$ python3 -q
>>> import numpy as np
>>> import numpy.linalg as la
>>> np.set_printoptions(precision=3, suppress=True, linewidth=140)
>>> m1 = np.load("run18.npy")
>>> m1
array([[ 1.176, -2.753,  0.188],
       [-1.455,  1.449, -2.187],
       [ 0.169,  1.896,  2.319],
       [ 0.083, -2.222, -2.014],
       [-0.773,  2.774,  0.842],
       [ 0.722,  0.949,  2.753],
       [ 0.046, -2.178, -2.062],
       [ 1.349, -0.824,  2.549],
       [-0.237,  2.39 ,  1.797],
       [ 0.345, -2.494, -1.631],
       [ 1.321, -2.6  ,  0.702],
       [-0.848,  2.797,  0.677],
       [-0.106,  2.249,  1.983],
       [ 0.528, -2.641, -1.321],
       [-1.337,  0.769, -2.573],
       [-0.394,  2.537,  1.553],
       [ 0.897, -2.807, -0.565]])
>>> # rows and columns are dependent
>>> U, sig, Vt = la.svd(m1)
>>> V = Vt[:(sig > 1e-8).sum()]
>>> rng = np.random.default_rng(732)
>>> x0 = m1[3] + 2 * m1[2] + rng.integers(2) * np.eye(3)[2]
>>> x0
array([0.422, 1.569, 2.624])
>>> V.T @ V
array([[ 0.242, -0.303,  0.303],
       [-0.303,  0.879,  0.121],
       [ 0.303,  0.121,  0.879]])
>>> la.matrix_rank(np.vstack([m1, x0]))
np.int64(2)
>>> np.diag(V.T @ V)
array([0.242, 0.879, 0.879])
>>> F = np.array([[-5, 0, 0], [3, -2, 0], [5, 5, -5]])
>>> # triangular
>>> np.einsum("ij,ji->", F, F)
np.int64(54)
>>> la.eigvals(F)
array([-5., -2., -5.])
>>> round(la.det(F[::-1]), 3)
np.float64(50.0)
>>> np.poly(F)
array([ 1., 12., 45., 50.])
>>> np.kron(np.eye(2, dtype=int), F)
array([[-5,  0,  0,  0,  0,  0],
       [ 3, -2,  0,  0,  0,  0],
       [ 5,  5, -5,  0,  0,  0],
       [ 0,  0,  0, -5,  0,  0],
       [ 0,  0,  0,  3, -2,  0],
       [ 0,  0,  0,  5,  5, -5]])
>>> round(float(la.eigvals(F).sum().real), 3)
-12.0
